In [1]: import numpy as np

In [2]: import numpy.linalg as la

In [3]: np.set_printoptions(suppress=True, linewidth=120)

In [4]: X = np.load("test14.npy")

In [5]: X
Out[5]: 
array([[-6,  5,  8,  5],
       [-7,  4,  7,  4],
       [-5,  6,  9,  6],
       [-4,  7, 10,  7]])

In [6]: rng = np.random.default_rng(854)

In [7]: lab = rng.permutation(4)

In [8]: lab
Out[8]: array([3, 2, 1, 0])

In [9]: Y = X[lab][:, lab]

In [10]: np.trace(Y)
Out[10]: np.int64(14)

In [11]: Y
Out[11]: 
array([[ 7, 10,  7, -4],
       [ 6,  9,  6, -5],
       [ 4,  7,  4, -7],
       [ 5,  8,  5, -6]])

In [12]: print(la.lstsq(X[:-1].T, X[-1])[2])
2

In [13]: np.round(X @ la.pinv(X) @ X, 2)
Out[13]: 
array([[-6.,  5.,  8.,  5.],
       [-7.,  4.,  7.,  4.],
       [-5.,  6.,  9.,  6.],
       [-4.,  7., 10.,  7.]])

In [14]: np.abs(np.diag(la.qr(X)[1])) > 1e-9
Out[14]: array([ True,  True, False, False])

In [15]: E = np.load("mat.npy")

In [16]: E
Out[16]: 
array([[ 0,  0,  0,  1],
       [ 3,  2,  2,  1],
       [ 4,  5,  3,  2],
       [ 7,  6,  6,  2],
       [ 8,  6,  8,  3],
       [11,  8,  8,  3],
       [11, 11,  9,  4],
       [12, 13, 10,  4],
       [14, 15, 11,  6],
       [17, 18, 11,  7],
       [19, 21, 11, 10],
       [20, 21, 13, 13],
       [23, 22, 15, 16],
       [24, 24, 16, 16],
       [24, 24, 18, 17],
       [24, 27, 19, 17],
       [26, 27, 20, 18],
       [29, 28, 22, 20],
       [32, 29, 23, 23],
       [33, 31, 25, 26],
       [36, 34, 28, 28],
       [38, 34, 28, 30]])

In [17]: print(E.reshape(-1, 2))
[[ 0  0]
 [ 0  1]
 [ 3  2]
 [ 2  1]
 [ 4  5]
 [ 3  2]
 [ 7  6]
 [ 6  2]
 [ 8  6]
 [ 8  3]
 [11  8]
 [ 8  3]
 [11 11]
 [ 9  4]
 [12 13]
 [10  4]
 [14 15]
 [11  6]
 [17 18]
 [11  7]
 [19 21]
 [11 10]
 [20 21]
 [13 13]
 [23 22]
 [15 16]
 [24 24]
 [16 16]
 [24 24]
 [18 17]
 [24 27]
 [19 17]
 [26 27]
 [20 18]
 [29 28]
 [22 20]
 [32 29]
 [23 23]
 [33 31]
 [25 26]
 [36 34]
 [28 28]
 [38 34]
 [28 30]]

In [18]: print(E.ravel(order="F"))
[ 0  3  4  7  8 11 11 12 14 17 19 20 23 24 24 24 26 29 32 33 36 38  0  2  5  6  6  8 11 13 15 18 21 21 22 24 24 27 27
 28 29 31 34 34  0  2  3  6  8  8  9 10 11 11 11 13 15 16 18 19 20 22 23 25 28 28  1  1  2  2  3  3  4  4  6  7 10 13
 16 16 17 17 18 20 23 26 28 30]

In [19]: t3 = E.reshape(22, 2, -1)

In [20]: print(np.einsum("ihd,ihd->ih", t3, t3))
[[   0    1]
 [  13    5]
 [  41   13]
 [  85   40]
 [ 100   73]
 [ 185   73]
 [ 242   97]
 [ 313  116]
 [ 421  157]
 [ 613  170]
 [ 802  221]
 [ 841  338]
 [1013  481]
 [1152  512]
 [1152  613]
 [1305  650]
 [1405  724]
 [1625  884]
 [1865 1058]
 [2050 1301]
 [2452 1568]
 [2600 1684]]

In [21]: print(np.swapaxes(t3, 1, 2)[10])
[[19 11]
 [21 10]]

In [22]: t3[:, 0]
Out[22]: 
array([[ 0,  0],
       [ 3,  2],
       [ 4,  5],
       [ 7,  6],
       [ 8,  6],
       [11,  8],
       [11, 11],
       [12, 13],
       [14, 15],
       [17, 18],
       [19, 21],
       [20, 21],
       [23, 22],
       [24, 24],
       [24, 24],
       [24, 27],
       [26, 27],
       [29, 28],
       [32, 29],
       [33, 31],
       [36, 34],
       [38, 34]])
